$ python3 -q
>>> import numpy as np
>>> np.set_printoptions(precision=3, suppress=True, linewidth=160)
>>> F = np.loadtxt("block17.csv", delimiter=",")
>>> print(F)
[[0. 0. 1. 1.]
 [0. 0. 0. 0.]
 [1. 0. 0. 1.]
 [1. 0. 1. 0.]]
>>> # 2 blocks once reordered
>>> left, sv, VT = np.linalg.svd(F)
>>> evecs = VT[:(sv > 1e-8).sum()]
>>> rng = np.random.default_rng(8615)
>>> x = F[1] + 4 * F[2] + rng.integers(2) * np.eye(4)[3]
>>> print(x)
[4. 0. 0. 4.]
>>> np.allclose(evecs.T @ evecs @ x, x)
True
>>> np.round(evecs.T @ evecs, 3) + 0
array([[1., 0., 0., 0.],
       [0., 0., 0., 0.],
       [0., 0., 1., 0.],
       [0., 0., 0., 1.]])
>>> w, evecs = np.linalg.eigh(F)
>>> x = np.array([1, 1, 1, 1])
>>> print(np.linalg.eigvalsh(F[1:, 1:]))
[-1.  0.  1.]
>>> x @ F @ x / (x @ x), round(float(w[0]), 3), w[-1]
(np.float64(1.5), -1.0, np.float64(2.0))
>>> x @ F @ x
np.float64(6.0)
>>> (np.sign(evecs[:, -1].round(6)) == np.sign(evecs[0, -1].round(6))).astype(int)
array([1, 0, 1, 1])
>>> np.abs(F).sum(axis=1).max(), np.abs(w).max()
(np.float64(2.0), np.float64(2.0))
>>> np.abs(np.diag(np.linalg.qr(F)[1])) > 1e-9
array([ True, False,  True,  True])
>>> np.round(F @ np.linalg.pinv(F) @ F, 3) + 0
array([[0., 0., 1., 1.],
       [0., 0., 0., 0.],
       [1., 0., 0., 1.],
       [1., 0., 1., 0.]])
>>> np.round(np.linalg.det(2 * F), 3), round(np.linalg.det(F), 3)
(np.float64(0.0), np.float64(0.0))
>>> np.einsum("ii->", F)
np.float64(0.0)
>>> np.einsum("ij,ji->", F, F)
np.float64(6.0)
>>> np.round(np.linalg.det(F[::-1]), 3)
np.float64(0.0)
>>> round(float(np.linalg.det(F.T)), 3)
0.0
>>> round(np.linalg.eigvals(F).sum().real, 3)
np.float64(-0.0)
>>> r = np.linalg.matrix_rank(F)
>>> r
np.int64(3)
>>> ns = np.linalg.svd(F)[2][r:].T
>>> np.round(F @ ns, 3) + 0
array([[0.],
       [0.],
       [0.],
       [0.]])
>>> [int(np.linalg.matrix_rank(np.delete(F, i, axis=0))) for i in range(4)]
[2, 3, 2, 2]
>>> np.allclose(F @ ns, 0)
True
>>> ns.shape
(4, 1)
>>> feats = np.cumsum(np.array([[8, 8, 9, 2],
...     [0, 6, 7, 4],
...     [4, 4, 0, 9],
...     [7, 4, 1, 0],
...     [9, 0, 6, 8],
...     [4, 6, 8, 7],
...     [9, 6, 3, 3],
...     [8, 4, 8, 9],
...     [7, 1, 7, 9],
...     [5, 9, 1, 3],
...     [4, 5, 6, 6],
...     [8, 0, 7, 1],
...     [7, 8, 2, 5],
...     [9, 3, 6, 8],
...     [9, 7, 2, 9],
...     [3, 8, 1, 7],
...     [4, 1, 5, 7],
...     [4, 6, 4, 6],
...     [4, 3, 8, 9],
...     [0, 8, 1, 9],
...     [8, 9, 3, 6],
...     [2, 5, 0, 8],
...     [5, 4, 4, 1],
...     [9, 0, 3, 0],
...     [5, 1, 6, 9]]), axis=0)
>>> feats
array([[  8,   8,   9,   2],
       [  8,  14,  16,   6],
       [ 12,  18,  16,  15],
       [ 19,  22,  17,  15],
       [ 28,  22,  23,  23],
       [ 32,  28,  31,  30],
       [ 41,  34,  34,  33],
       [ 49,  38,  42,  42],
       [ 56,  39,  49,  51],
       [ 61,  48,  50,  54],
       [ 65,  53,  56,  60],
       [ 73,  53,  63,  61],
       [ 80,  61,  65,  66],
       [ 89,  64,  71,  74],
       [ 98,  71,  73,  83],
       [101,  79,  74,  90],
       [105,  80,  79,  97],
       [109,  86,  83, 103],
       [113,  89,  91, 112],
       [113,  97,  92, 121],
       [121, 106,  95, 127],
       [123, 111,  95, 135],
       [128, 115,  99, 136],
       [137, 115, 102, 136],
       [142, 116, 108, 145]])
>>> C2 = np.cov(feats, rowvar=False)
>>> np.polyfit(feats[:, 1], feats[:, 0], 1)
array([1.205, 0.937])
>>> np.corrcoef(feats.T)
array([[1.   , 0.986, 0.996, 0.988],
       [0.986, 1.   , 0.985, 0.997],
       [0.996, 0.985, 1.   , 0.989],
       [0.988, 0.997, 0.989, 1.   ]])
>>> C2.shape
(4, 4)
>>> feats.std(axis=0)
array([42.197, 34.553, 30.436, 44.697])
>>> np.argsort(-feats.std(axis=0).round(6), kind="stable")
array([3, 0, 1, 2])
>>> round(float(np.corrcoef(feats[:, 1], feats[:, 0])[0, 1]), 3)
0.986
>>> mat = np.load("run9.npy")
>>> mat
array([[ 2,  0, -1],
       [ 0,  0,  0],
       [ 0,  1,  0],
       [ 0,  1,  0],
       [ 0, -3,  0]])
>>> # rows 2 and 3 are equal
>>> print(round(float(np.linalg.norm(mat[0], 1)), 3), np.round(np.linalg.norm(mat[0], np.inf), 3))
3.0 2.0
>>> A2 = mat + rng.integers(-2, 3, (5, 2)) @ rng.integers(-2, 3, (2, 3))
>>> A2
array([[ 4, -4, -4],
       [ 8, -4, -6],
       [ 2, -1, -2],
       [ 2,  3,  0],
       [ 2, -7, -3]])
>>> np.linalg.matrix_rank(A2 - mat, tol=1e-8)
np.int64(2)
>>> np.round(np.linalg.svd(A2 - mat, compute_uv=False), 3) + 0
array([13.243,  4.314,  0.   ])
>>> proj = A2 @ np.linalg.solve(A2.T @ A2, A2.T)
>>> np.round((np.eye(5) - proj) @ A2, 3) + 0
array([[0., 0., 0.],
       [0., 0., 0.],
       [0., 0., 0.],
       [0., 0., 0.],
       [0., 0., 0.]])
>>> np.allclose(proj @ proj, proj)
True
>>> np.diag(proj)
array([0.416, 0.742, 0.433, 0.567, 0.843])
>>> np.round(np.linalg.eigvalsh(proj), 3) + 0
array([0., 0., 1., 1., 1.])
>>> proj
array([[ 0.416,  0.247,  0.36 , -0.225,  0.045],
       [ 0.247,  0.742,  0.079,  0.326,  0.135],
       [ 0.36 ,  0.079,  0.433, -0.208, -0.258],
       [-0.225,  0.326, -0.208,  0.567, -0.213],
       [ 0.045,  0.135, -0.258, -0.213,  0.843]])
>>> print(np.linalg.cond(proj) > 100)
True
>>> W0 = np.load("w.npy")
>>> print(W0)
[[-0.348  0.729  0.589]
 [-0.87  -0.485  0.086]
 [ 0.348 -0.483  0.803]]
>>> # columns are unit length and at right angles
>>> lab = rng.permutation(3)
>>> A2 = W0[:, lab] * rng.choice([-1, 1], 3)
>>> A2
array([[-0.348,  0.589, -0.729],
       [-0.87 ,  0.086,  0.485],
       [ 0.348,  0.803,  0.483]])
>>> left, _, VT = np.linalg.svd(W0.T @ A2)
>>> lab
array([0, 2, 1])
>>> np.round(left @ VT, 3) + 0
array([[ 1.,  0.,  0.],
       [ 0.,  0., -1.],
       [ 0.,  1.,  0.]])
>>> np.linalg.norm(W0, axis=0)
array([1., 1., 1.])
>>> np.linalg.svd(W0, compute_uv=False)
array([1., 1., 1.])
>>> print(np.linalg.pinv(W0))
[[-0.348 -0.87   0.348]
 [ 0.729 -0.485 -0.483]
 [ 0.589  0.086  0.803]]
>>> np.round(W0.T @ W0, 3) + 0
array([[1., 0., 0.],
       [0., 1., 0.],
       [0., 0., 1.]])
>>> round(W0[:, 1] @ W0[:, 2], 3)
np.float64(0.0)
>>> data = np.array([[3.0, -2.0, 3.0, 6.0, -9.0],
...     [2.0, 0.0, -5.0, 2.0, -6.0],
...     [5.0, -2.0, 0.0, -7.0, -1.0],
...     [0.0, 0.0, 0.0, 1.0, 1.0],
...     [0.0, 0.0, 0.0, 1.0, 1.0]])
>>> # null space of dimension 1
>>> np.argsort(-np.linalg.norm(data, axis=0).round(6), kind="stable")[:3]
array([4, 3, 0])
>>> [round(float(x), 3) for x in np.linalg.svd(data, compute_uv=False)[:3]]
[13.13, 9.018, 5.949]
>>> np.linalg.matrix_rank(data, rtol=0.1)
np.int64(4)
>>> np.linalg.cond(data) > 100
np.True_
>>> A = np.load("layer19.npy")
>>> A
array([[ 0,  1,  0,  4,  5],
       [-1,  0, -4, -3,  0],
       [ 0,  4,  0,  3,  2],
       [-4,  3, -3,  0,  1],
       [-5,  0, -2, -1,  0]])
>>> # null space of dimension 1
>>> A2 = A + rng.integers(-2, 3, (5, 4)) @ rng.integers(-2, 3, (4, 5))
>>> A2
array([[ 2,  2,  2,  3,  3],
       [-2,  0, -5, -5, -6],
       [ 0,  6,  0,  5,  4],
       [-4,  2, -3, -1,  0],
       [-3,  3,  0,  0,  0]])
>>> np.linalg.matrix_rank(A2 - A, tol=1e-8)
np.int64(3)
>>> np.abs(A2 - A).sum(axis=1)
array([ 8, 10,  6,  3,  8])
>>> print(np.round(np.linalg.svd(A2 - A, compute_uv=False), 3) + 0)
[7.425 5.208 2.596 0.    0.   ]
>>> left, sv, VT = np.linalg.svd(A)
>>> evecs = VT[:(sv > 1e-8).sum()]
>>> x = A[4] + 4 * A[1] + rng.integers(2) * np.eye(5)[2]
>>> x
array([ -9.,   0., -17., -13.,   0.])
>>> np.allclose(evecs.T @ evecs @ x, x)
False
>>> np.linalg.matrix_rank(np.vstack([A, x]))
np.int64(5)
>>> round(float(np.linalg.norm(x - evecs.T @ evecs @ x)), 3)
0.514
>>> np.diag(evecs.T @ evecs)
array([0.995, 0.934, 0.736, 0.563, 0.772])
>>> left, sv, VT = np.linalg.svd(A, full_matrices=False)
>>> np.round(left.T @ A @ VT.T, 3) + 0
array([[8.395, 0.   , 0.   , 0.   , 0.   ],
       [0.   , 8.395, 0.   , 0.   , 0.   ],
       [0.   , 0.   , 3.245, 0.   , 0.   ],
       [0.   , 0.   , 0.   , 3.245, 0.   ],
       [0.   , 0.   , 0.   , 0.   , 0.   ]])
>>> print(np.allclose(left * sv @ VT, A))
True
>>> sv.round(3) + 0
array([8.395, 8.395, 3.245, 3.245, 0.   ])
>>> np.round(VT @ VT.T, 3) + 0
array([[1., 0., 0., 0., 0.],
       [0., 1., 0., 0., 0.],
       [0., 0., 1., 0., 0.],
       [0., 0., 0., 1., 0.],
       [0., 0., 0., 0., 1.]])
>>> O, _ = np.linalg.qr(np.array([[1.6, -1.2, 0.1, -0.3],
...     [-0.6, 0.9, -0.9, -1.1],
...     [1.3, 2.0, 1.4, 1.5],
...     [-2.1, -1.2, -2.5, -0.3],
...     [-1.6, -0.6, -0.9, -1.9]]))
>>> M = O @ O.T
>>> M
array([[ 0.909,  0.086, -0.195, -0.08 , -0.177],
       [ 0.086,  0.918,  0.184,  0.076,  0.167],
       [-0.195,  0.184,  0.585, -0.171, -0.377],
       [-0.08 ,  0.076, -0.171,  0.93 , -0.155],
       [-0.177,  0.167, -0.377, -0.155,  0.658]])
>>> proj = np.triu(np.array([[1, 1, 2, 0, 2],
...     [2, 3, 2, 3, 0],
...     [1, 3, 0, 1, 3],
...     [3, 1, 2, 1, 2],
...     [0, 2, 1, 0, 1]]), 1) + np.eye(5)
>>> A2 = proj @ M @ np.linalg.inv(proj)
>>> np.round(np.poly(A2), 3) + 0
array([ 1., -4.,  6., -4.,  1.,  0.])
>>> np.round(np.linalg.det(A2), 3)
np.float64(-0.0)
>>> r = np.linalg.matrix_rank(M)
>>> r
np.int64(4)
>>> ns = np.linalg.svd(M)[2][r:].T
>>> np.linalg.matrix_rank(M.T @ M), np.linalg.matrix_rank(M @ M.T)
(np.int64(4), np.int64(4))
>>> np.round(M @ ns, 3) + 0
array([[0.],
       [0.],
       [0.],
       [0.],
       [0.]])
>>> [int(np.linalg.matrix_rank(M[:, :j + 1])) for j in range(5)]
[1, 2, 3, 4, 4]
>>> np.allclose(M @ ns, 0)
True
>>> w, evecs = np.linalg.eigh(M)
>>> x = np.array([3, 2, 1, -2, -2])
>>> np.linalg.eigvalsh(M[1:, 1:])
array([0.091, 1.   , 1.   , 1.   ])
>>> print(np.round(x @ M @ x / (x @ x), 3), round(w[0], 3), np.round(w[-1], 3))
0.976 0.0 1.0
>>> np.round(np.abs(M).sum(axis=1).max(), 3), round(float(np.abs(w).max()), 3)
(np.float64(1.534), 1.0)
>>> C2 = M.T @ M
>>> (M @ M.T).shape
(5, 5)
>>> round(float(np.trace(C2)), 3), (M ** 2).sum()
(4.0, np.float64(4.0))
>>> np.allclose(C2, C2.T)
True
>>> C2
array([[ 0.909,  0.086, -0.195, -0.08 , -0.177],
       [ 0.086,  0.918,  0.184,  0.076,  0.167],
       [-0.195,  0.184,  0.585, -0.171, -0.377],
       [-0.08 ,  0.076, -0.171,  0.93 , -0.155],
       [-0.177,  0.167, -0.377, -0.155,  0.658]])
>>> np.round(np.linalg.svd(M, compute_uv=False) ** 2, 3) + 0
array([1., 1., 1., 1., 0.])
>>> print(np.round(np.linalg.eigvalsh(C2)[::-1], 3) + 0)
[1. 1. 1. 1. 0.]
>>> E = np.load("data.npy")
>>> E
array([[ 0, -5,  5,  5,  4],
       [ 0, -2, -4, -2,  0],
       [-3, -4,  3,  3, -4]])
>>> u, v = E[0], E[1]
>>> u @ v
np.int64(-20)
>>> p = (u @ v) / (u @ u) * u
>>> np.round(np.linalg.norm(u + v) ** 2 + np.linalg.norm(u - v) ** 2, 3)
np.float64(230.0)
>>> p
array([-0.   ,  1.099, -1.099, -1.099, -0.879])
>>> (v - p) @ u
np.float64(0.0)
>>> v - p
array([ 0.   , -3.099, -2.901, -0.901,  0.879])
>>> round(float(np.linalg.norm(E, 1)), 3), round(np.linalg.norm(E, np.inf), 3)
(12.0, np.float64(19.0))
>>> np.round(np.linalg.norm(E[2] - E[0]), 3)
np.float64(9.055)
>>> round(np.linalg.norm(E, "nuc"), 3)
np.float64(21.292)
